$ ipython --no-banner

In [1]: import numpy as np

In [2]: np.set_printoptions(precision=3, suppress=True, linewidth=160)

In [3]: A2 = np.array([[-3, 9, -4]])

In [4]: feats = A2.T @ A2

In [5]: feats
Out[5]: 
array([[  9, -27,  12],
       [-27,  81, -36],
       [ 12, -36,  16]])

In [6]: vals, vecs = np.linalg.eigh(feats)

In [7]: np.linalg.eigvalsh(feats + 4 * np.eye(3))
Out[7]: array([  4.,   4., 110.])

In [8]: np.abs(vecs[:, -1]).round(6).argmax()
Out[8]: np.int64(1)

In [9]: (vals > 1e-8).sum(), (vals < -1e-8).sum()
Out[9]: (np.int64(1), np.int64(0))

In [10]: np.einsum("ii->", feats)
Out[10]: np.int64(106)

In [11]: np.einsum("ij,ji->", feats, feats)
Out[11]: np.int64(11236)

In [12]: vals, vecs = np.linalg.eigh(feats)

In [13]: x0 = np.array([-3, -3, -3])

In [14]: round(x0 @ feats @ x0 / (x0 @ x0), 3), round(float(vals[0]), 3), vals[-1]
Out[14]: (np.float64(1.333), -0.0, np.float64(106.0))

In [15]: np.linalg.eigvalsh(feats[1:, 1:])
Out[15]: array([ 0., 97.])

In [16]: np.abs(feats).sum(axis=1).max(), np.abs(vals).max()
Out[16]: (np.int64(144), np.float64(106.0))

In [17]: (np.sign(vecs[:, -1].round(6)) == np.sign(vecs[0, -1].round(6))).astype(int)
Out[17]: array([1, 0, 1])

In [18]: vecs * np.abs(vals) @ vecs.T
Out[18]: 
array([[  9., -27.,  12.],
       [-27.,  81., -36.],
       [ 12., -36.,  16.]])

In [19]: left, sv, vt = np.linalg.svd(feats)

In [20]: vecs = vt[:(sv > 1e-8).sum()]

In [21]: rng = np.random.default_rng(498916)

In [22]: x0 = feats[1] + 5 * feats[2] + rng.integers(2) * np.eye(3)[0]

In [23]: x0
Out[23]: array([ 34., -99.,  44.])

In [24]: np.diag(vecs.T @ vecs)
Out[24]: array([0.085, 0.764, 0.151])

In [25]: round(float(np.linalg.norm(x0 - vecs.T @ vecs @ x0)), 3)
Out[25]: 0.957

In [26]: np.linalg.matrix_rank(np.vstack([feats, x0]))
Out[26]: np.int64(2)

In [27]: np.allclose(vecs.T @ vecs @ x0, x0)
Out[27]: False

In [28]: mat = np.array([[0, 5, 7, -6, 2, -6, -10],
    ...:     [-5, 0, -4, 2, -11, 6, 7],
    ...:     [-7, 4, 0, -14, -9, 3, -4],
    ...:     [6, -2, 14, 0, 12, -7, -6],
    ...:     [-2, 11, 9, -12, 0, -11, -9],
    ...:     [6, -6, -3, 7, 11, 0, 7],
    ...:     [10, -7, 4, 6, 9, -7, 0]])

In [29]: mat
Out[29]: 
array([[  0,   5,   7,  -6,   2,  -6, -10],
       [ -5,   0,  -4,   2, -11,   6,   7],
       [ -7,   4,   0, -14,  -9,   3,  -4],
       [  6,  -2,  14,   0,  12,  -7,  -6],
       [ -2,  11,   9, -12,   0, -11,  -9],
       [  6,  -6,  -3,   7,  11,   0,   7],
       [ 10,  -7,   4,   6,   9,  -7,   0]])

In [30]: rank = np.linalg.matrix_rank(mat)

In [31]: rank
Out[31]: np.int64(6)

In [32]: ns = np.linalg.svd(mat)[2][rank:].T

In [33]: ns.shape
Out[33]: (7, 1)

In [34]: np.round(mat @ ns, 3) + 0
Out[34]: 
array([[0.],
       [0.],
       [0.],
       [0.],
       [0.],
       [0.],
       [0.]])

In [35]: np.linalg.matrix_rank(mat.T @ mat), np.linalg.matrix_rank(mat @ mat.T)
Out[35]: (np.int64(6), np.int64(6))
